In [1]: import numpy as np

In [2]: np.set_printoptions(precision=3, suppress=True, linewidth=100)

In [3]: rd = lambda a: np.round(a, 3) + 0

In [4]: W0 = np.loadtxt("arr.csv", delimiter=",")

In [5]: W0
Out[5]: 
array([[-1., -3., -6.,  2.],
       [ 3., -3., -9.,  3.],
       [-2.,  2., -9.,  3.],
       [-3., -3., -3.,  1.]])

In [6]: print(np.linalg.matrix_rank(W0, rtol=0.1))
3

In [7]: rd(np.linalg.norm(W0, 2) / np.linalg.norm(W0))
Out[7]: np.float64(0.914)

In [8]: [round(float(x), 3) for x in np.linalg.svd(W0, compute_uv=False)[:3]]
Out[8]: [15.4, 5.062, 4.606]

In [9]: np.argsort(-np.linalg.norm(W0, axis=0).round(6), kind="stable")[:3]
Out[9]: array([2, 1, 0])

In [10]: rd(np.trace(np.linalg.pinv(W0) @ W0))
Out[10]: np.float64(3.0)

In [11]: rd(W0 @ np.linalg.pinv(W0) @ W0)
Out[11]: 
array([[-1., -3., -6.,  2.],
       [ 3., -3., -9.,  3.],
       [-2.,  2., -9.,  3.],
       [-3., -3., -3.,  1.]])

In [12]: print(np.unique(W0.round(6), axis=0).shape)
(4, 4)

In [13]: out = W0 / np.sqrt((W0 ** 2).mean(axis=1, keepdims=True))

In [14]: print(np.linalg.matrix_rank(W0 - W0.mean(axis=1, keepdims=True)))
3

In [15]: W0 - W0.mean(axis=1, keepdims=True)
Out[15]: 
array([[ 1. , -1. , -4. ,  4. ],
       [ 4.5, -1.5, -7.5,  4.5],
       [-0.5,  3.5, -7.5,  4.5],
       [-1. , -1. , -1. ,  3. ]])

In [16]: np.linalg.matrix_rank(out) == np.linalg.matrix_rank(W0)
Out[16]: np.True_

In [17]: print(rd(np.linalg.norm(out, axis=1)))
[2. 2. 2. 2.]

In [18]: M = np.array([[3.0, 4.0], [0.0, -1.0]])

In [19]: M
Out[19]: 
array([[ 3.,  4.],
       [ 0., -1.]])

In [20]: out = M[0, 0] * M[1:] - np.outer(M[1:, 0], M[0])

In [21]: out
Out[21]: array([[ 0., -3.]])

In [22]: print(np.flatnonzero(~out.round(6).any(axis=1)))
[]

In [23]: rng = np.random.default_rng(23)

In [24]: out = W0 + rng.integers(-2, 3, (4, 3)) @ rng.integers(-2, 3, (3, 4))

In [25]: out
Out[25]: 
array([[ -3.,   0.,  -3.,   4.],
       [  3.,  -5., -13.,   4.],
       [  0.,  -1., -14.,   4.],
       [ -3.,  -3.,  -1.,  -2.]])

In [26]: rd(np.linalg.svd(out - W0, compute_uv=False))
Out[26]: array([8.942, 4.21 , 1.149, 0.   ])

In [27]: out - W0
Out[27]: 
array([[-2.,  3.,  3.,  2.],
       [ 0., -2., -4.,  1.],
       [ 2., -3., -5.,  1.],
       [ 0.,  0.,  2., -3.]])

In [28]: print(np.linalg.matrix_rank(out - W0, tol=1e-8))
3

In [29]: O, r_ = np.linalg.qr(out)

In [30]: rd(O.T @ O)
Out[30]: 
array([[1., 0., 0., 0.],
       [0., 1., 0., 0.],
       [0., 0., 1., 0.],
       [0., 0., 0., 1.]])

In [31]: O.shape, r_.shape
Out[31]: ((4, 4), (4, 4))

In [32]: out = np.array([[1, -1], [1, 0]])

In [33]: print(np.einsum("ik,kj->ji", M, out))
[[ 7. -1.]
 [-3.  0.]]

In [34]: np.einsum("ij->j", M)
Out[34]: array([3., 3.])

In [35]: out.T @ M.T
Out[35]: 
array([[ 7., -1.],
       [-3.,  0.]])

In [36]: np.linalg.matrix_rank(M @ out)
Out[36]: np.int64(2)

In [37]: feats = np.array([[-3, 3, -2],
    ...:     [-2, 3, -6],
    ...:     [-7, -2, -2],
    ...:     [-11, -7, 1],
    ...:     [-13, -7, 6],
    ...:     [-18, -10, 5],
    ...:     [-13, -8, 3],
    ...:     [-16, -6, 4],
    ...:     [-12, -7, -1],
    ...:     [-13, -12, -3],
    ...:     [-18, -16, 2],
    ...:     [-19, -13, 3],
    ...:     [-20, -14, 4],
    ...:     [-18, -17, 5],
    ...:     [-17, -20, 5]])

In [38]: feats
Out[38]: 
array([[ -3,   3,  -2],
       [ -2,   3,  -6],
       [ -7,  -2,  -2],
       [-11,  -7,   1],
       [-13,  -7,   6],
       [-18, -10,   5],
       [-13,  -8,   3],
       [-16,  -6,   4],
       [-12,  -7,  -1],
       [-13, -12,  -3],
       [-18, -16,   2],
       [-19, -13,   3],
       [-20, -14,   4],
       [-18, -17,   5],
       [-17, -20,   5]])

In [39]: x = np.array([2, 4, 4])

In [40]: rhs = feats @ x

In [41]: rd(np.linalg.solve(feats.T @ feats, feats.T @ rhs))
Out[41]: array([2., 4., 4.])

In [42]: rhs = rhs + 0.1 * rng.normal(size=15)

In [43]: print(rd(rhs))
[ -2.031 -15.849 -30.058 -46.023 -30.072 -56.052 -46.031 -39.974 -56.029 -86.035 -92.062 -77.991
 -80.134 -83.995 -93.869]

In [44]: b, *_ = np.linalg.lstsq(feats, rhs)

In [45]: rd(feats.T @ (rhs - feats @ b))
Out[45]: array([0., 0., 0.])

In [46]: b.round()
Out[46]: array([2., 4., 4.])

In [47]: rd(np.linalg.norm(rhs - feats @ b))
Out[47]: np.float64(0.256)

In [48]: Xc = feats - feats.mean(axis=0)

In [49]: V = np.linalg.svd(Xc)[2][:1]

In [50]: out = Xc - Xc @ V.T @ V

In [51]: rd(np.linalg.norm(out) / np.linalg.norm(Xc))
Out[51]: np.float64(0.327)

In [52]: dist = np.linalg.norm(feats[:, None] - feats[None], axis=-1)

In [53]: (dist + 1e9 * np.eye(15)).round(6).argmin(axis=1)
Out[53]: array([ 1,  0,  0,  8,  6, 11,  3,  4,  3,  8, 13, 12, 11, 10, 13])

In [54]: np.unravel_index(dist.round(6).argmax(), dist.shape)
Out[54]: (np.int64(1), np.int64(14))

In [55]: print(dist.mean(axis=1).argmax())
1
